>>> import numpy as np
>>> from numpy import linalg as LA
>>> np.set_printoptions(suppress=True, linewidth=100)
>>> m1 = np.load("mat.npy")
>>> print(m1.round(1))
[[-0.5  0.5  0.4 -0.4 -0.4]
 [ 0.3 -0.5  0.2 -0.7 -0.3]
 [-0.5 -0.1 -0.6 -0.5  0.4]
 [ 0.5  0.5  0.1 -0.4  0.6]
 [-0.3 -0.4  0.7  0.1  0.5]]
>>> rng = np.random.default_rng(84)
>>> labels = rng.permutation(5)
>>> other = m1[:, labels] * rng.choice([-1, 1], 5)
>>> print(other.round(1))
[[-0.5  0.4 -0.4  0.4  0.5]
 [ 0.3  0.7 -0.2  0.3 -0.5]
 [-0.5  0.5  0.6 -0.4 -0.1]
 [ 0.5  0.4 -0.1 -0.6  0.5]
 [-0.3 -0.1 -0.7 -0.5 -0.4]]
>>> U, _, vt = LA.svd(m1.T @ other)
>>> print(np.round(LA.lstsq(m1, other)[0], 1) + 0)
[[ 1.  0.  0.  0.  0.]
 [ 0.  0.  0.  0.  1.]
 [ 0.  0. -1.  0.  0.]
 [ 0. -1.  0.  0.  0.]
 [ 0.  0.  0. -1.  0.]]
>>> print(labels)
[0 3 2 4 1]
>>> x0 = np.array([2, 5, 8, 7, 4])
>>> print(np.round(LA.inv(other), 1))
[[-0.5  0.3 -0.5  0.5 -0.3]
 [ 0.4  0.7  0.5  0.4 -0.1]
 [-0.4 -0.2  0.6 -0.1 -0.7]
 [ 0.4  0.3 -0.4 -0.6 -0.5]
 [ 0.5 -0.5 -0.1  0.5 -0.4]]
>>> print(round(float(LA.det(other)), 1))
-1.0
>>> print(np.round(np.abs(LA.eigvals(other)), 1))
[1. 1. 1. 1. 1.]
>>> print(np.round(other.T @ (other @ x0), 1))
[2. 5. 8. 7. 4.]
>>> print(round(LA.norm(x0), 1), round(float(LA.norm(other @ x0)), 1))
12.6 12.6
>>> x0 = np.array([-2, -2, 3, -2, 3])
>>> print(np.round(np.sort(np.abs(np.degrees(np.angle(LA.eigvals(m1))))), 1))
[  0.  105.4 105.4 168.1 168.1]
>>> print(np.round(np.abs(LA.eigvals(m1)), 1))
[1. 1. 1. 1. 1.]
>>> print(np.round(m1.T @ (m1 @ x0), 1))
[-2. -2.  3. -2.  3.]
>>> print(5 - LA.matrix_rank(m1 - np.eye(5), tol=1e-8))
1
>>> print(np.round(m1[:, 4] @ m1[:, 1], 1))
0.0
>>> print(np.round(LA.svd(m1, compute_uv=False), 1))
[1. 1. 1. 1. 1.]
>>> print(np.round(m1 @ m1.T, 1) + 0)
[[1. 0. 0. 0. 0.]
 [0. 1. 0. 0. 0.]
 [0. 0. 1. 0. 0.]
 [0. 0. 0. 1. 0.]
 [0. 0. 0. 0. 1.]]
>>> print(np.round(m1.T @ m1, 1) + 0)
[[1. 0. 0. 0. 0.]
 [0. 1. 0. 0. 0.]
 [0. 0. 1. 0. 0.]
 [0. 0. 0. 1. 0.]
 [0. 0. 0. 0. 1.]]
>>> print(np.round(LA.norm(m1, axis=0), 1))
[1. 1. 1. 1. 1.]
>>> x0 = np.array([-3, 2, -2, 3, -3])
>>> rhs = m1 @ x0
>>> print(rhs.round(1))
[ 1.8 -3.5 -0.2 -3.7 -2.5]
>>> print(np.round(LA.solve(m1.T, m1[2]), 1) + 0)
[0. 0. 1. 0. 0.]
>>> J = np.eye(5, dtype=int)[rng.permutation(5)] * np.array([3, 1, 2, 3, 3])
>>> print(J)
[[3 0 0 0 0]
 [0 0 0 0 3]
 [0 1 0 0 0]
 [0 0 2 0 0]
 [0 0 0 3 0]]
>>> P = np.triu(np.array([[-2, -1, -1, -4, -3],
...     [-2, -1, -4, 5, 4],
...     [-3, 2, -4, 0, 3],
...     [2, -2, -2, 0, -5],
...     [-2, 0, -1, -3, 0]]), 1) + np.eye(5)
>>> other = P @ J @ LA.inv(P)
>>> print(np.trace(other), np.trace(J))
3.0 3
>>> print(round(LA.det(other), 1))
-54.0
>>> print(P @ J - J @ P)
[[  0.   2.  -5.   3.   6.]
 [  0.  -4.  10.  12.   0.]
 [  0.   0.   4.   4.  -4.]
 [  0.   0.   0. -15.  -6.]
 [  0.   0.   0.   0.  15.]]
>>> labels = rng.permutation(5)
>>> other = J[:, labels] * rng.choice([-1, 1], 5)
>>> print(other)
[[ 0 -3  0  0  0]
 [ 0  0 -3  0  0]
 [ 0  0  0  0 -1]
 [ 0  0  0  2  0]
 [-3  0  0  0  0]]
>>> U, _, vt = LA.svd(J.T @ other)
>>> print(labels)
[3 0 4 2 1]
>>> print(np.round(LA.lstsq(J, other)[0], 1))
[[ 0. -1.  0.  0.  0.]
 [ 0.  0.  0.  0. -1.]
 [ 0.  0.  0.  1.  0.]
 [-1.  0.  0.  0.  0.]
 [ 0.  0. -1.  0.  0.]]
>>> print(np.round(np.sort(LA.eigvals(other).real), 1) + 0)
[-2.3  0.   0.   2.   2.3]
>>> print(round(LA.det(other), 1))
-54.0
>>> X = np.loadtxt("m.csv", delimiter=",")
>>> print(X)
[[ 0.  1.  5.  2.]
 [ 0.  1.  9.  4.]
 [ 1.  5. 12.  7.]
 [ 2.  9. 14. 10.]
 [ 7. 12. 15. 10.]
 [11. 14. 20. 13.]
 [16. 16. 21. 16.]
 [16. 20. 21. 19.]
 [21. 21. 22. 22.]
 [22. 22. 25. 24.]
 [22. 27. 25. 29.]
 [22. 31. 29. 32.]
 [23. 31. 34. 36.]
 [24. 34. 37. 37.]
 [29. 38. 42. 37.]
 [31. 40. 47. 42.]
 [31. 44. 51. 45.]
 [31. 47. 54. 50.]
 [32. 48. 58. 54.]
 [33. 53. 61. 56.]
 [36. 54. 62. 58.]
 [38. 58. 67. 63.]
 [39. 62. 69. 65.]
 [41. 64. 72. 67.]
 [42. 66. 72. 70.]
 [47. 70. 77. 75.]
 [50. 72. 78. 80.]
 [55. 77. 78. 82.]
 [57. 79. 83. 86.]
 [62. 80. 83. 89.]]
>>> print(round(np.abs(LA.eigvals(m1)).max(), 1))
1.0
>>> print(round(np.trace(m1), 1))
-1.5
>>> print(np.round((m1 - m1.T) / 2, 1) + 0)
[[ 0.   0.1  0.5 -0.5  0. ]
 [-0.1  0.   0.1 -0.6  0. ]
 [-0.5 -0.1  0.  -0.3 -0.1]
 [ 0.5  0.6  0.3  0.   0.2]
 [ 0.   0.   0.1 -0.2  0. ]]
>>> print(np.round(LA.det(m1), 1))
1.0
>>> print(np.allclose(m1, m1.T))
False
>>> print(np.round(np.sort(np.abs(LA.eigvals(m1))), 1))
[1. 1. 1. 1. 1.]
